In [1]: import numpy as np

In [2]: np.set_printoptions(precision=3, suppress=True, linewidth=100, floatmode="fixed")

In [3]: def rnd(a):
   ...:     return np.round(a, 3) + 0
   ...: 

In [4]: feats = np.tanh(np.array([[1.6, -0.3],
   ...:     [1.1, 0.1],
   ...:     [0.2, -0.7],
   ...:     [0.9, -1.3],
   ...:     [-1.0, -1.1],
   ...:     [-1.3, 1.9],
   ...:     [-0.4, 0.7],
   ...:     [-2.3, 0.3],
   ...:     [0.6, 1.0],
   ...:     [0.4, -0.7]]) @ np.array([[0.5, 1.5, -0.4], [0.1, 1.7, 0.3]]))

In [5]: rnd(feats)
Out[5]: 
array([[ 0.647,  0.955, -0.623],
       [ 0.508,  0.949, -0.388],
       [ 0.030, -0.711, -0.282],
       [ 0.310, -0.696, -0.635],
       [-0.544, -0.998,  0.070],
       [-0.430,  0.856,  0.797],
       [-0.129,  0.530,  0.354],
       [-0.808, -0.994,  0.766],
       [ 0.380,  0.989,  0.060],
       [ 0.129, -0.530, -0.354]])

In [6]: basis = feats[[4, 1]].astype(float)

In [7]: for _ in range(5):
   ...:     z = np.linalg.norm(feats[:, None] - basis, axis=-1).argmin(axis=1)
   ...:     basis = np.array([feats[z == j].mean(axis=0) for j in range(2)])
   ...: 

In [8]: z
Out[8]: array([1, 1, 0, 0, 0, 1, 1, 0, 1, 0])

In [9]: np.bincount(z)
Out[9]: array([5, 5])

In [10]: U, sigma, VT = np.linalg.svd(feats, full_matrices=False)

In [11]: print(rnd(VT @ VT.T))
[[1.000 0.000 0.000]
 [0.000 1.000 0.000]
 [0.000 0.000 1.000]]

In [12]: rnd(U.T @ feats @ VT.T)
Out[12]: 
array([[2.812, 0.000, 0.000],
       [0.000, 1.921, 0.000],
       [0.000, 0.000, 0.227]])

In [13]: U.shape, sigma.shape, VT.shape
Out[13]: ((10, 3), (3,), (3, 3))

In [14]: np.allclose(U * sigma @ VT, feats)
Out[14]: True

In [15]: rnd(np.sqrt((sigma ** 2).sum())), rnd(np.linalg.norm(feats))
Out[15]: (np.float64(3.413), np.float64(3.413))

In [16]: rnd(sigma / sigma[0])
Out[16]: array([1.000, 0.683, 0.081])

In [17]: vec = np.array([-1, -1, 1])

In [18]: y = feats @ vec

In [19]: beta, lr = np.zeros(3), 1 / np.linalg.norm(feats, 2) ** 2

In [20]: for i in range(60):
    ...:     beta -= lr * feats.T @ (feats @ beta - y)
    ...:     if i % 10 == 0: print(i, round(np.linalg.norm(feats @ beta - y), 3))
    ...: 
0 1.008
10 0.009
20 0.008
30 0.008
40 0.007
50 0.007

In [21]: rnd(np.linalg.cond(feats))
Out[21]: np.float64(12.401)

In [22]: r0 = np.array([2, 0, 2])

In [23]: g = np.array([2, -3, -8, 6])

In [24]: E = r0[:, None] + g[None, :]

In [25]: print(E)
[[ 4 -1 -6  8]
 [ 2 -3 -8  6]
 [ 4 -1 -6  8]]

In [26]: [round(float(x), 3) for x in np.linalg.svd(E, compute_uv=False)[:3]]
Out[26]: [18.343, 3.245, 0.0]

In [27]: other = E / np.linalg.norm(E, axis=1, keepdims=True)

In [28]: cov = other @ other.T

In [29]: rnd(cov)
Out[29]: 
array([[1.000, 0.931, 1.000],
       [0.931, 1.000, 0.931],
       [1.000, 0.931, 1.000]])

In [30]: np.argwhere(np.triu(np.abs(cov) > 0.95, 1))
Out[30]: array([[0, 2]])

In [31]: print(rnd(np.linalg.norm(other, axis=1)))
[1.000 1.000 1.000]

In [32]: rnd(cov[0])
Out[32]: array([1.000, 0.931, 1.000])

In [33]: print((np.abs(cov) > 0.9).astype(int))
[[1 1 1]
 [1 1 1]
 [1 1 1]]

In [34]: A = np.load("mat.npy")

In [35]: rnd(A)
Out[35]: 
array([[0.500, 0.125, 0.250, 0.125],
       [0.286, 0.286, 0.286, 0.143],
       [0.231, 0.231, 0.308, 0.231],
       [0.286, 0.143, 0.143, 0.429]])

In [36]: # a transition matrix

In [37]: np.allclose(A @ A.T, A.T @ A)
Out[37]: False

In [38]: rnd(np.sort(np.abs(np.linalg.eigvals(A))))
Out[38]: array([0.061, 0.234, 0.234, 1.000])

In [39]: rnd(np.linalg.det(A))
Out[39]: np.float64(0.003)

In [40]: A.inv()
AttributeError: 'numpy.ndarray' object has no attribute 'inv'


In [41]: E @ E
ValueError: matmul: Input operand 1 has a mismatch in its core dimension 0, with gufunc signature (n?,k),(k,m?)->(n?,m?) (size 3 is different from 4)


In [42]: cov = E.T @ E

In [43]: np.allclose(cov, cov.T)
Out[43]: True

In [44]: np.diag(cov)
Out[44]: array([ 36,  11, 136, 164])

In [45]: hat = np.triu(np.array([[0, 5, 0, 5], [-5, -2, -1, -2], [3, -5, 2, -4], [-5, 2, 2, -2]]), 1) + np.eye(4)

In [46]: other = hat @ A @ np.linalg.inv(hat)

In [47]: print(np.linalg.matrix_rank(other))
4

In [48]: rnd(np.trace(other)), rnd(np.trace(A))
Out[48]: (np.float64(1.522), np.float64(1.522))

In [49]: print(rnd(np.linalg.det(other)))
0.003
